$ ipython --no-banner

In [1]: import numpy as np

In [2]: from numpy import linalg as LA

In [3]: np.set_printoptions(precision=2, suppress=True, linewidth=140, legacy="1.25")

In [4]: data = np.load("layer18.npy")

In [5]: data
Out[5]: 
array([[0, 0, 1, 1, 1],
       [0, 0, 0, 0, 0],
       [1, 0, 0, 1, 0],
       [1, 0, 1, 0, 1],
       [1, 0, 0, 1, 0]])

In [6]: f = np.array([3, 3])

In [7]: np.cross(data[2, :3], data[0, :3])
Out[7]: array([ 0, -1,  0])

In [8]: blk = np.stack([data, 2 * data, data[::-1]])

In [9]: LA.matrix_rank(blk.reshape(3, -1))
Out[9]: 2

In [10]: np.einsum("bij,cij->bc", blk, blk)
Out[10]: 
array([[10, 20,  4],
       [20, 40,  8],
       [ 4,  8, 10]])

In [11]: LA.det(blk)
Out[11]: array([0., 0., 0.])

In [12]: LA.matrix_rank(blk)
Out[12]: array([3, 3, 3])

In [13]: blk.shape
Out[13]: (3, 5, 5)

In [14]: [round(float(LA.det(data[:i, :i])), 2) + 0 for i in range(1, 6)]
Out[14]: [0.0, 0.0, 0.0, 0.0, 0.0]

In [15]: M = np.load("x.npy")

In [16]: M
Out[16]: 
array([[ 1,  0,  0],
       [ 0, -3,  0],
       [ 0,  0,  0]])

In [17]: np.unique(data.round(6), axis=0).shape
Out[17]: (4, 5)

In [18]: np.allclose(data[:-1].T @ LA.lstsq(data[:-1].T, data[-1])[0], data[-1])
Out[18]: True

In [19]: LA.norm(M, axis=1)
Out[19]: array([1., 3., 0.])

In [20]: np.round(LA.norm(M, "nuc"), 2)
Out[20]: 4.0

In [21]: LA.norm(M, axis=1).argmax()
Out[21]: 1

In [22]: round(LA.norm(M[1], 1), 2), np.round(LA.norm(M[1], np.inf), 2)
Out[22]: (3.0, 3.0)

In [23]: M[1] @ M[2]
Out[23]: 0

In [24]: round(float(LA.norm(M[1] - M[2])), 2)
Out[24]: 3.0

In [25]: LA.pinv(M)
Out[25]: 
array([[ 1.  ,  0.  ,  0.  ],
       [ 0.  , -0.33,  0.  ],
       [ 0.  ,  0.  ,  0.  ]])

In [26]: Y = np.array([[-3, -3], [1, 0], [-2, 1], [0, -1], [0, -3]])

In [27]: np.vstack([data, Y.T]).shape
Out[27]: (7, 5)

In [28]: np.einsum("ik,kj->ji", data, Y)
Out[28]: 
array([[-2,  0, -3, -5, -3],
       [-3,  0, -4, -5, -4]])

In [29]: np.einsum("ik,kj->ij", data, Y)
Out[29]: 
array([[-2, -3],
       [ 0,  0],
       [-3, -4],
       [-5, -5],
       [-3, -4]])

In [30]: np.allclose(M[:-1].T @ LA.lstsq(M[:-1].T, M[-1])[0], M[-1])
Out[30]: True

In [31]: round(float(np.trace(LA.pinv(M) @ M)), 2)
Out[31]: 2.0

In [32]: LA.lstsq(M[:-1].T, M[-1])[2]
Out[32]: 2

In [33]: A = np.load("case9.npy")

In [34]: A
Out[34]: 
array([[0.5 , 0.5 , 0.  , 0.  , 0.  ],
       [0.  , 0.67, 0.  , 0.33, 0.  ],
       [0.33, 0.  , 0.33, 0.33, 0.  ],
       [0.  , 0.5 , 0.  , 0.5 , 0.  ],
       [0.  , 0.33, 0.  , 0.33, 0.33]])

In [35]: def softmax(z):
    ...:     e = np.exp(z - z.max(axis=-1, keepdims=True))
    ...:     return e / e.sum(axis=-1, keepdims=True)
    ...: 

In [36]: softmax(10 * A[2])
Out[36]: array([0.33, 0.01, 0.33, 0.33, 0.01])

In [37]: softmax(A).sum(axis=1)
Out[37]: array([1., 1., 1., 1., 1.])

In [38]: S = A @ A.T / np.sqrt(5)

In [39]: softmax(S)[2] @ A
Out[39]: array([0.17, 0.39, 0.07, 0.3 , 0.06])

In [40]: Uu, sigma, vt = LA.svd(M)

In [41]: np.argmax(sigma[:-1] / (sigma[1:] + 1e-6)) + 1
Out[41]: 2

In [42]: sigma
Out[42]: array([3., 1., 0.])

In [43]: Y = Uu[:, :2] @ np.diag(sigma[:2]) @ vt[:2]

In [44]: LA.matrix_rank(Y)
Out[44]: 2

In [45]: Y
Out[45]: 
array([[ 1.,  0.,  0.],
       [ 0., -3.,  0.],
       [ 0.,  0.,  0.]])
